>>> import numpy as np
>>> np.set_printoptions(suppress=True, linewidth=200)
>>> mat = np.loadtxt("run13.csv", delimiter=",")
>>> mat.round(2) + 0
array([[-2.12, -0.29, -1.5 ,  1.48],
       [ 2.25,  0.15,  1.02, -1.69],
       [-1.75, -0.48, -2.15,  1.04],
       [ 2.31,  0.  ,  0.46, -1.85],
       [ 1.27, -0.65, -2.17, -1.5 ],
       [ 1.95, -0.43, -1.22, -1.88],
       [-2.2 ,  0.26,  0.52,  1.95],
       [-1.92, -0.41, -1.9 ,  1.24],
       [-0.42,  0.75,  2.73,  0.89],
       [-2.09, -0.3 , -1.56,  1.45],
       [ 0.88, -0.72, -2.49, -1.22],
       [-1.97, -0.38, -1.81,  1.3 ]])
>>> r = np.linalg.matrix_rank(mat)
>>> r
np.int64(2)
>>> N = np.linalg.svd(mat)[2][r:].T
>>> N.shape
(4, 2)
>>> print(np.allclose(mat @ N, 0))
True
>>> left, sig, VT = np.linalg.svd(mat)
>>> V = VT[:(sig > 1e-8).sum()]
>>> rng = np.random.default_rng(33)
>>> x0 = mat[2] + 2 * mat[10] + rng.integers(2) * np.eye(4)[2]
>>> x0.round(2) + 0
array([ 0.  , -1.91, -6.14, -1.41])
>>> round(float(np.linalg.norm(x0 - V.T @ V @ x0)), 2)
0.29
>>> np.linalg.matrix_rank(np.vstack([mat, x0]))
np.int64(3)
>>> np.round(V.T @ V, 2)
array([[ 0.6 , -0.01,  0.1 , -0.48],
       [-0.01,  0.06,  0.24,  0.05],
       [ 0.1 ,  0.24,  0.92,  0.1 ],
       [-0.48,  0.05,  0.1 ,  0.42]])
>>> np.round(np.diag(V.T @ V), 2)
array([0.6 , 0.06, 0.92, 0.42])
>>> cen = mat - mat.mean(axis=0)
>>> V = np.linalg.svd(cen)[2][:2]
>>> out = cen - cen @ V.T @ V
>>> print(np.round(np.linalg.norm(out) / np.linalg.norm(cen), 2))
0.0
>>> np.round(out.std(axis=0), 2) + 0
array([0., 0., 0., 0.])
>>> np.round(np.cov(cen @ V.T, rowvar=False), 2) + 0
array([[6.1 , 0.  ],
       [0.  , 2.78]])
>>> np.linalg.norm(out, axis=1).round(6).argmax()
np.int64(0)
>>> np.round(np.diag(V.T @ V), 2)
array([0.6 , 0.06, 0.92, 0.42])
>>> print(np.round((cen @ V.T).std(axis=0), 2))
[2.37 1.6 ]
>>> gram = np.cov(mat, rowvar=False)
>>> print(np.argsort(-mat.std(axis=0).round(6), kind="stable"))
[0 2 3 1]
>>> print(gram.shape)
(4, 4)
>>> np.round(mat.std(axis=0), 2)
array([1.82, 0.41, 1.56, 1.49])
>>> np.round(np.linalg.eigvalsh(gram)[::-1], 2) + 0
array([6.1 , 2.78, 0.  , 0.  ])
>>> np.round(np.corrcoef(mat.T), 2) + 0
array([[ 1.  ,  0.  ,  0.23, -0.98],
       [ 0.  ,  1.  ,  0.97,  0.2 ],
       [ 0.23,  0.97,  1.  , -0.03],
       [-0.98,  0.2 , -0.03,  1.  ]])
>>> np.round(np.polyfit(mat[:, 2], mat[:, 1], 1), 2) + 0
array([0.25, 0.  ])
>>> feats = np.load("data.npy")
>>> feats
array([[ -2.72,   1.71,  -4.02],
       [  5.89,   0.94,   0.12],
       [ -3.76,  -0.33,  -2.9 ],
       [ -4.18,   2.63,  -0.89],
       [ -5.24,  -4.55,   0.99],
       [ -4.73,  -2.02,   4.82],
       [ -5.58,   0.23,  -1.18],
       [ -0.17,   3.29,  -2.97],
       [  4.21,  -0.01,   1.13],
       [  2.47,  -3.71,  -0.82],
       [  2.31,   0.86,   1.13],
       [-10.39,  -2.03,   2.12],
       [ -6.69,  -0.9 ,   2.65],
       [ -1.44,   2.13,   1.1 ],
       [ -0.83,  -0.97,  -2.44],
       [  1.67,  -0.45,  -6.5 ],
       [ -7.36,  -2.58,   0.81],
       [ -5.71,   0.39,  -1.58]])
>>> x0 = np.array([0, -1, -2])
>>> y = feats @ x0
>>> np.round(np.linalg.solve(feats.T @ feats, feats.T @ y), 2) + 0
array([ 0., -1., -2.])
>>> np.round(np.linalg.lstsq(feats, y)[0], 2) + 0
array([ 0., -1., -2.])
>>> y = y + 0.3 * rng.normal(size=18)
>>> y.round(2)
array([ 6.16, -1.  ,  6.14, -1.32,  2.87, -7.65,  2.32,  3.2 , -2.17,  5.03, -3.32, -1.9 , -4.84, -4.25,  5.96, 13.1 ,  1.01,  2.94])
>>> coef, *_ = np.linalg.lstsq(feats, y)
>>> coef.round()
array([-0., -1., -2.])
>>> print(np.round(feats.T @ (y - feats @ coef), 2) + 0)
[0. 0. 0.]
>>> cen = (feats - feats.mean(axis=0)) / feats.std(axis=0)
>>> np.round(cen.std(axis=0), 2)
array([1., 1., 1.])
>>> np.argwhere(np.abs(cen) > 2)
array([[ 4,  1],
       [ 5,  2],
       [15,  2]])
>>> coef = np.linalg.lstsq(np.delete(cen, 1, axis=1), cen[:, 1])[0]
>>> coef.round(2)
array([ 0.2 , -0.28])
>>> np.abs(coef).argmax()
np.int64(1)
